$ python -q
>>> import numpy as np
>>> np.set_printoptions(precision=2, suppress=True, linewidth=140, legacy="1.25")
>>> arr = np.load("out3.npy")
>>> print(arr)
[[ 1 -1  1 -1  1 -1  1 -1]
 [ 1  1  1  1  1  1  1  1]
 [ 1  1  1  1 -1 -1 -1 -1]
 [ 1 -1  1 -1 -1  1 -1  1]
 [ 1  1 -1 -1  1  1 -1 -1]
 [ 1 -1 -1  1  1 -1 -1  1]
 [ 1  1 -1 -1 -1 -1  1  1]]
>>> rng = np.random.default_rng(95381)
>>> B = arr + rng.integers(-2, 3, (7, 2)) @ rng.integers(-2, 3, (2, 8))
>>> print(B)
[[ 3 -4  5  0  5 -3  2 -6]
 [-1  7  3  3 -3 -3 -3  3]
 [ 3 -1  7  3  3 -5 -1 -7]
 [ 2 -4  0 -2  1  3  1  0]
 [ 3 -1  5  1  5 -3 -1 -7]
 [ 0 -1 -6 -1 -1  3  0  5]
 [ 0  4  0  0 -3 -3 -1  2]]
>>> print(np.round(np.linalg.svd(B - arr, compute_uv=False), 2) + 0)
[19.13 12.61  0.    0.    0.    0.    0.  ]
>>> arr @ arr
Traceback (most recent call last):
  File "<python-input-8>", line 1, in <module>
    arr @ arr
    ~~~~^~~~~
ValueError: matmul: Input operand 1 has a mismatch in its core dimension 0, with gufunc signature (n?,k),(k,m?)->(n?,m?) (size 7 is different from 8)
>>> C2 = arr.T @ arr
>>> print(np.diag(C2))
[7 7 7 7 7 7 7 7]
>>> print((arr @ arr.T).shape)
(7, 7)
>>> print(np.round(np.linalg.eigvalsh(C2)[::-1], 2) + 0)
[8. 8. 8. 8. 8. 8. 8. 0.]
>>> print(C2)
[[ 7  1  1 -1  1 -1 -1  1]
 [ 1  7 -1  1 -1  1  1 -1]
 [ 1 -1  7  1 -1  1  1 -1]
 [-1  1  1  7  1 -1 -1  1]
 [ 1 -1 -1  1  7  1  1 -1]
 [-1  1  1 -1  1  7 -1  1]
 [-1  1  1 -1  1 -1  7  1]
 [ 1 -1 -1  1 -1  1  1  7]]
>>> U, sigma, Vt = np.linalg.svd(C2)
>>> print(np.argmax(sigma[:-1] / (sigma[1:] + 1e-6)) + 1)
7
>>> B = U[:, :7] @ np.diag(sigma[:7]) @ Vt[:7]
>>> print(round(np.linalg.norm(C2 - B) / np.linalg.norm(C2), 2))
0.0
>>> print(B)
[[ 7.  1.  1. -1.  1. -1. -1.  1.]
 [ 1.  7. -1.  1. -1.  1.  1. -1.]
 [ 1. -1.  7.  1. -1.  1.  1. -1.]
 [-1.  1.  1.  7.  1. -1. -1.  1.]
 [ 1. -1. -1.  1.  7.  1.  1. -1.]
 [-1.  1.  1. -1.  1.  7. -1.  1.]
 [-1.  1.  1. -1.  1. -1.  7.  1.]
 [ 1. -1. -1.  1. -1.  1.  1.  7.]]
>>> B = arr / np.linalg.norm(arr, axis=1)
Traceback (most recent call last):
  File "<python-input-19>", line 1, in <module>
    B = arr / np.linalg.norm(arr, axis=1)
        ~~~~^~~~~~~~~~~~~~~~~~~~~~~~~~~~~
ValueError: operands could not be broadcast together with shapes (7,8) (7,) 
>>> B = arr / np.linalg.norm(arr, axis=1, keepdims=True)
>>> C2 = B @ B.T
>>> print(np.linalg.norm(B, axis=1))
[1. 1. 1. 1. 1. 1. 1.]
>>> print((np.abs(C2) > 0.9).astype(int))
[[1 0 0 0 0 0 0]
 [0 1 0 0 0 0 0]
 [0 0 1 0 0 0 0]
 [0 0 0 1 0 0 0]
 [0 0 0 0 1 0 0]
 [0 0 0 0 0 1 0]
 [0 0 0 0 0 0 1]]
>>> print((C2 - 2 * np.eye(7)).round(6).argmax(axis=1))
[1 0 0 0 0 0 0]
>>> print(C2.round(2) + 0)
[[1. 0. 0. 0. 0. 0. 0.]
 [0. 1. 0. 0. 0. 0. 0.]
 [0. 0. 1. 0. 0. 0. 0.]
 [0. 0. 0. 1. 0. 0. 0.]
 [0. 0. 0. 0. 1. 0. 0.]
 [0. 0. 0. 0. 0. 1. 0.]
 [0. 0. 0. 0. 0. 0. 1.]]
>>> print(np.degrees(np.arccos(np.clip(C2[6, 5], -1, 1))))
90.0
>>> print(C2[6].round(2) + 0)
[0. 0. 0. 0. 0. 0. 1.]
>>> data = np.load("a.npy")
>>> print(data)
[[  9   1   0 -10   9   2   9]
 [  1   5   0  -2  -1  -2  -3]
 [  0   0  10  -2   1  -1   2]
 [-10  -2  -2  12 -10  -2 -10]
 [  9  -1   1 -10  10   3  11]
 [  2  -2  -1  -2   3   2   4]
 [  9  -3   2 -10  11   4  13]]
>>> # equal to its transpose
>>> r = np.linalg.matrix_rank(data)
>>> print(r)
4
>>> N = np.linalg.svd(data)[2][r:].T
>>> print(N.shape)
(7, 3)
>>> print(np.round(data @ N, 2) + 0)
[[0. 0. 0.]
 [0. 0. 0.]
 [0. 0. 0.]
 [0. 0. 0.]
 [0. 0. 0.]
 [0. 0. 0.]
 [0. 0. 0.]]
>>> print(np.allclose(data @ N, 0))
True
>>> print(np.linalg.matrix_rank(data.T @ data), np.linalg.matrix_rank(data @ data.T))
4 4
>>> th = np.radians(172)
>>> Rm = np.eye(7)
>>> Rm[3, 3] = Rm[0, 0] = np.cos(th)
>>> Rm[3, 0], Rm[0, 3] = -np.sin(th), np.sin(th)
>>> print(Rm)
[[-0.99  0.    0.    0.14  0.    0.    0.  ]
 [ 0.    1.    0.    0.    0.    0.    0.  ]
 [ 0.    0.    1.    0.    0.    0.    0.  ]
 [-0.14  0.    0.   -0.99  0.    0.    0.  ]
 [ 0.    0.    0.    0.    1.    0.    0.  ]
 [ 0.    0.    0.    0.    0.    1.    0.  ]
 [ 0.    0.    0.    0.    0.    0.    1.  ]]
>>> B = data @ Rm.T
>>> print(np.round(np.linalg.svd(data, compute_uv=False), 2) + 0, np.round(np.linalg.svd(B, compute_uv=False), 2) + 0)
[41.62 10.26  8.66  0.46  0.    0.    0.  ] [41.62 10.26  8.66  0.46  0.    0.    0.  ]
>>> print(np.round(np.linalg.det(Rm), 2), np.round(np.trace(Rm), 2))
1.0 3.02
>>> U, sigma, Vt = np.linalg.svd(data)
>>> vecs = Vt[:(sigma > 1e-8).sum()]
>>> x = data[0] + 3 * data[2] + rng.integers(2) * np.eye(7)[3]
>>> print(x)
[  9.   1.  30. -15.  12.  -1.  15.]
>>> print(np.allclose(vecs.T @ vecs @ x, x))
False
>>> print(np.linalg.matrix_rank(np.vstack([data, x])))
5
>>> print(round(np.linalg.norm(x - vecs.T @ vecs @ x), 2))
0.69
>>> print(np.diag(vecs.T @ vecs))
[0.51 0.64 0.96 0.53 0.29 0.64 0.43]
